>>> import numpy as np
>>> np.set_printoptions(suppress=True, linewidth=160)
>>> def tidy(a):
...     return np.round(a, 1) + 0
... 
>>> feats = np.load("m.npy")
>>> print(feats)
[[5. 1. 0. 0.]
 [0. 5. 1. 0.]
 [0. 0. 5. 1.]
 [0. 0. 0. 5.]]
>>> hat = np.triu(np.array([[-2, 3, -3, 2], [-3, 1, -1, -2], [-2, 0, -2, 1], [-3, 0, 0, -3]]), 1) + np.eye(4)
>>> out = hat @ feats @ np.linalg.inv(hat)
>>> print(tidy(np.linalg.det(out)))
625.0
>>> print(out)
[[ 5.  1.  4. -5.]
 [ 0.  5.  1. -2.]
 [ 0.  0.  5.  1.]
 [ 0.  0.  0.  5.]]
>>> print(np.trace(out), np.trace(feats))
20.0 20.0
>>> print(np.poly(out))
[   1.  -20.  150. -500.  625.]
>>> left, sig, vt = np.linalg.svd(feats, full_matrices=False)
>>> print(tidy(np.sqrt((sig ** 2).sum())), tidy(np.linalg.norm(feats)))
10.1 10.1
>>> print(tidy(vt @ vt.T))
[[1. 0. 0. 0.]
 [0. 1. 0. 0.]
 [0. 0. 1. 0.]
 [0. 0. 0. 1.]]
>>> print(tidy(np.cumsum(sig ** 2) / np.sum(sig ** 2)))
[0.3 0.6 0.8 1. ]
>>> print(np.allclose(left * sig @ vt, feats))
True
>>> w1 = np.array([[-3, 0, -3, -1, 2, -2],
...     [3, 3, -3, -1, -3, 2],
...     [-3, -3, 3, -3, -2, 2],
...     [2, -2, -2, 0, 3, -1]])
>>> coef = np.array([8, 1, 3, 4, 1, 1])
>>> H = np.maximum(feats @ w1 + coef, 0)
>>> print(H)
[[ 0.  4.  0.  0.  8.  0.]
 [20. 13.  0.  0.  0. 13.]
 [ 0.  0. 16.  0.  0. 10.]
 [18.  0.  0.  4. 16.  0.]]
>>> print(tidy((H > 0).mean(axis=0)))
[0.5 0.5 0.2 0.2 0.5 0.5]
>>> print((H > 0).astype(int))
[[0 1 0 0 1 0]
 [1 1 0 0 0 1]
 [0 0 1 0 0 1]
 [1 0 0 1 1 0]]
>>> print(np.linalg.matrix_rank(H))
4
>>> basis = np.array([[2, 1], [-2, 2], [2, -2], [1, 0], [0, -1], [2, 2]])
>>> print(H @ basis)
[[ -8.   0.]
 [ 40.  72.]
 [ 52. -12.]
 [ 40.   2.]]
>>> print(w1 @ basis)
[[-17  -3]
 [ -3  22]
 [  7  -9]
 [  2  -3]]
>>> print((H @ basis).round(6).argmax(axis=1))
[1 1 0 0]
>>> out = feats[0, 0] * feats[1:] - np.outer(feats[1:, 0], feats[0])
>>> print(out)
[[ 0. 25.  5.  0.]
 [ 0.  0. 25.  5.]
 [ 0.  0.  0. 25.]]
>>> print(feats[:, 0] / feats[0, 0])
[1. 0. 0. 0.]
>>> print(np.linalg.matrix_rank(out), np.linalg.matrix_rank(feats))
3 4
>>> print(np.flatnonzero(~out.round(6).any(axis=1)))
[]
>>> out = np.array([[4, 5, 1], [5, 7, 7], [5, 7, 0], [4, 8, 9]])
>>> print(np.einsum("ij,ij->i", feats, feats))
[26. 26. 26. 25.]
>>> print(np.einsum("ik,kj->ji", feats, out))
[[25. 30. 29. 20.]
 [32. 42. 43. 40.]
 [12. 35.  9. 45.]]
>>> print(np.linalg.matrix_rank(feats @ out))
3
>>> W0 = np.load("x.npy")
>>> print(W0)
[[13 -1 -4]
 [-1  2  3]
 [-4  3  5]]
>>> rk = np.linalg.matrix_rank(W0)
>>> print(rk)
2
>>> ns = np.linalg.svd(W0)[2][rk:].T
>>> print(tidy(ns[:, 0] / ns[np.abs(ns[:, 0]).round(6).argmax(), 0]))
[-0.1  1.  -0.7]
>>> print(np.linalg.matrix_rank(W0.T @ W0), np.linalg.matrix_rank(W0 @ W0.T))
2 2
>>> print([int(np.linalg.matrix_rank(np.delete(W0, i, axis=0))) for i in range(3)])
[2, 2, 2]
>>> print(ns.shape)
(3, 1)
>>> print([int(np.linalg.matrix_rank(W0[:, :j + 1])) for j in range(3)])
[1, 2, 2]
>>> print([int(np.linalg.matrix_rank(W0[:i])) for i in range(1, len(W0) + 1)])
[1, 2, 2]
>>> A = np.loadtxt("a.csv", delimiter=",")
>>> print(tidy(A))
[[-0.4 -0.9 -2.4 -0.4  0.2  1.2  0.7]
 [ 0.5  0.2  1.8  0.8 -0.4 -1.2 -1.8]
 [ 0.5 -1.   0.   1.  -0.4 -0.5 -2.5]
 [ 0.4  0.7  2.3  0.6 -0.3 -1.3 -1.1]
 [-0.4  1.1  0.2 -1.   0.3  0.4  2.5]
 [ 0.5 -0.2  1.3  1.  -0.4 -1.  -2.2]
 [ 0.3 -1.3 -0.8  0.9 -0.3 -0.1 -2.4]
 [ 0.   1.6  2.1 -0.3  0.  -0.8  1.1]
 [ 0.2  1.4  2.4 -0.1 -0.1 -1.   0.5]
 [ 0.5 -0.1  1.4  0.9 -0.4 -1.1 -2.1]
 [ 0.2  1.4  2.4 -0.1 -0.1 -1.   0.6]
 [ 0.4  0.9  2.4  0.4 -0.2 -1.2 -0.7]
 [ 0.5  0.   1.5  0.9 -0.4 -1.1 -2. ]
 [-0.2  1.6  1.6 -0.7  0.2 -0.4  1.9]
 [-0.5 -0.2 -1.8 -0.8  0.4  1.2  1.8]
 [-0.4  1.3  0.6 -0.9  0.3  0.2  2.4]
 [ 0.3 -1.4 -1.1  0.8 -0.2  0.1 -2.2]
 [ 0.5  0.   1.6  0.9 -0.4 -1.1 -2. ]
 [ 0.5  0.2  1.7  0.8 -0.4 -1.2 -1.9]
 [ 0.2 -1.5 -1.3  0.8 -0.2  0.2 -2.1]
 [-0.5  1.   0.  -1.   0.4  0.5  2.5]
 [ 0.1 -1.6 -1.8  0.6 -0.1  0.5 -1.6]
 [-0.4  1.2  0.4 -1.   0.3  0.3  2.5]
 [-0.5  1.   0.  -1.   0.4  0.5  2.5]
 [-0.1  1.6  1.7 -0.6  0.1 -0.4  1.8]
 [-0.4  1.1  0.3 -1.   0.3  0.4  2.5]]
>>> dist = np.linalg.norm(A[:, None] - A[None], axis=-1)
>>> print((dist + 1e9 * np.eye(26)).round(6).argmin(axis=1))
[14 18  6 11 25  9 16 10 10 12  8  3 17 24  0 22 19 12  1 16 23 19 25 20 13  4]
>>> print(tidy(np.linalg.norm(A, axis=1)))
[3. 3. 3. 3. 3. 3. 3. 3. 3. 3. 3. 3. 3. 3. 3. 3. 3. 3. 3. 3. 3. 3. 3. 3. 3. 3.]
>>> print(tidy(np.linalg.norm(A - A.mean(axis=0), axis=1)))
[3.8 2.5 3.1 2.3 3.1 2.7 3.3 2.4 2.3 2.6 2.3 2.2 2.6 2.6 3.6 2.9 3.4 2.5 2.5 3.5 3.1 3.6 3.  3.1 2.6 3. ]
>>> print(np.linalg.matrix_rank(dist ** 2))
3
